$ ipython --no-banner

In [1]: import numpy as np

In [2]: import numpy.linalg as la

In [3]: np.set_printoptions(precision=2, suppress=True, linewidth=160, sign=" ")

In [4]: K = np.load("data.npy")

In [5]: print(K)
[[  0   0   0   0   0   0   0   0   0]
 [  9   3   6   9   0   9   3   6  12]
 [  0   0   0   0   0   0   0   0   0]
 [  0   0   0   0   0   0   0   0   0]
 [  6   2   4   6   0   6   2   4   8]
 [  6   2   4   6   0   6   2   4   8]]

In [6]: vec = np.array([5, 1, 5, 3, 1, 0, 2, 4, 3])

In [7]: print(K @ vec)
[   0  171    0    0  114  114]

In [8]: print((K @ vec).argmax())
1

In [9]: print(np.einsum("ij,j->i", K, vec))
[   0  171    0    0  114  114]

In [10]: print(K * vec)
[[  0   0   0   0   0   0   0   0   0]
 [ 45   3  30  27   0   0   6  24  36]
 [  0   0   0   0   0   0   0   0   0]
 [  0   0   0   0   0   0   0   0   0]
 [ 30   2  20  18   0   0   4  16  24]
 [ 30   2  20  18   0   0   4  16  24]]

In [11]: print(la.norm(K @ vec) <= la.norm(K, 2) * la.norm(vec) + 1e-9)
True

In [12]: r = la.matrix_rank(K)

In [13]: print(r)
1

In [14]: ns = la.svd(K)[2][r:].T

In [15]: print([int(la.matrix_rank(K[:, :j + 1])) for j in range(9)])
[1, 1, 1, 1, 1, 1, 1, 1, 1]

In [16]: print([int(la.matrix_rank(K[:i])) for i in range(1, len(K) + 1)])
[0, 1, 1, 1, 1, 1]

In [17]: W0 = np.loadtxt("mat.csv", delimiter=",")

In [18]: print(W0)
[[-1.  3.  2. -1. -2. -3. -2. -3.  2.]
 [ 1. -3. -2.  1.  2.  3.  2.  3. -2.]
 [-2.  6.  4. -2. -4. -6. -4. -6.  4.]
 [ 3. -9. -6.  3.  6.  9.  6.  9. -6.]
 [ 3. -9. -6.  3.  6.  9.  6.  9. -6.]
 [-3.  9.  6. -3. -6. -9. -6. -9.  6.]
 [-2.  6.  4. -2. -4. -6. -4. -6.  4.]
 [-2.  6.  4. -2. -4. -6. -4. -6.  4.]
 [ 0.  0.  0.  0.  0.  0.  0.  0.  0.]
 [ 0.  0.  0.  0.  0.  0.  0.  0.  0.]]

In [19]: # null space of dimension 8

In [20]: left, sv, Vh = la.svd(W0)

In [21]: evecs = Vh[:(sv > 1e-8).sum()]

In [22]: rng = np.random.default_rng(852885)

In [23]: vec = W0[8] + -3 * W0[3] + rng.integers(2) * np.eye(9)[0]

In [24]: print(vec)
[ -8.  27.  18.  -9. -18. -27. -18. -27.  18.]

In [25]: print(la.matrix_rank(np.vstack([W0, vec])))
2

In [26]: print(round(float(la.norm(vec - evecs.T @ evecs @ vec)), 2))
0.99

In [27]: print(np.allclose(evecs.T @ evecs @ vec, vec))
False

In [28]: C2 = W0.T @ W0

In [29]: print(np.diag(C2))
[  41.  369.  164.   41.  164.  369.  164.  369.  164.]

In [30]: print((W0 @ W0.T).shape)
(10, 10)

In [31]: print(np.round(la.svd(W0, compute_uv=False) ** 2, 2) + 0)
[ 1845.     0.     0.     0.     0.     0.     0.     0.     0.]

In [32]: left, sv, Vh = la.svd(W0)

In [33]: print(np.argmax(sv[:-1] / (sv[1:] + 1e-6)) + 1)
1

In [34]: A2 = left[:, :1] @ np.diag(sv[:1]) @ Vh[:1]

In [35]: print(round(np.abs(W0 - A2).max(), 2))
0.0

In [36]: print(la.matrix_rank(A2))
1

In [37]: print(round(float(la.norm(W0 - A2) / la.norm(W0)), 2))
0.0

In [38]: r = la.matrix_rank(W0)

In [39]: print(r)
1

In [40]: ns = la.svd(W0)[2][r:].T

In [41]: print(ns.shape)
(9, 8)

In [42]: print([int(la.matrix_rank(W0[:i])) for i in range(1, len(W0) + 1)])
[1, 1, 1, 1, 1, 1, 1, 1, 1, 1]

In [43]: arr = np.loadtxt("case4.csv", delimiter=",")

In [44]: print(arr)
[[ -1.81   0.09   3.08   3.69  -3.77]
 [ -4.63  -0.04   7.5    8.86  -8.99]
 [ -2.41  -0.06   3.9    4.65  -4.65]
 [ -4.09  -0.04   6.66   8.04  -7.98]
 [  2.12  -0.05  -3.81  -4.96   4.34]
 [  5.18  -0.02  -8.77 -10.46  10.43]
 [ -5.67  -0.17   9.59  11.18 -11.28]
 [ -1.05  -0.17   1.76   1.94  -1.98]
 [  0.29  -0.04  -0.38  -0.38   0.3 ]
 [ -2.07  -0.07   3.42   4.24  -3.87]
 [  2.34  -0.03  -3.97  -4.8    4.75]
 [  1.34  -0.09  -2.    -2.48   2.28]
 [ -4.99   0.06   8.4    9.93  -9.89]
 [ -1.86   0.1    3.03   3.61  -3.62]
 [ -3.87  -0.06   6.46   7.65  -7.57]
 [  1.4    0.01  -2.15  -2.3    2.15]
 [ -0.03   0.03   0.55   0.46  -0.41]
 [  1.97   0.01  -3.3   -3.96   3.58]]

In [45]: A2 = np.c_[arr[:, :1] @ np.array([[-8]]), np.array([2, -2, 2, -1, 1, 0, 0, -1, -2, -2, 2, 2, -2, 2, 0, 2, 2, -2])]

In [46]: print(A2)
[[ 14.48   2.  ]
 [ 37.04  -2.  ]
 [ 19.28   2.  ]
 [ 32.72  -1.  ]
 [-16.96   1.  ]
 [-41.44   0.  ]
 [ 45.36   0.  ]
 [  8.4   -1.  ]
 [ -2.32  -2.  ]
 [ 16.56  -2.  ]
 [-18.72   2.  ]
 [-10.72   2.  ]
 [ 39.92  -2.  ]
 [ 14.88   2.  ]
 [ 30.96   0.  ]
 [-11.2    2.  ]
 [  0.24   2.  ]
 [-15.76  -2.  ]]

In [47]: print(np.round(la.norm(A2 - arr @ la.lstsq(arr, A2)[0], axis=0), 2) + 0)
[ 0.    6.35]
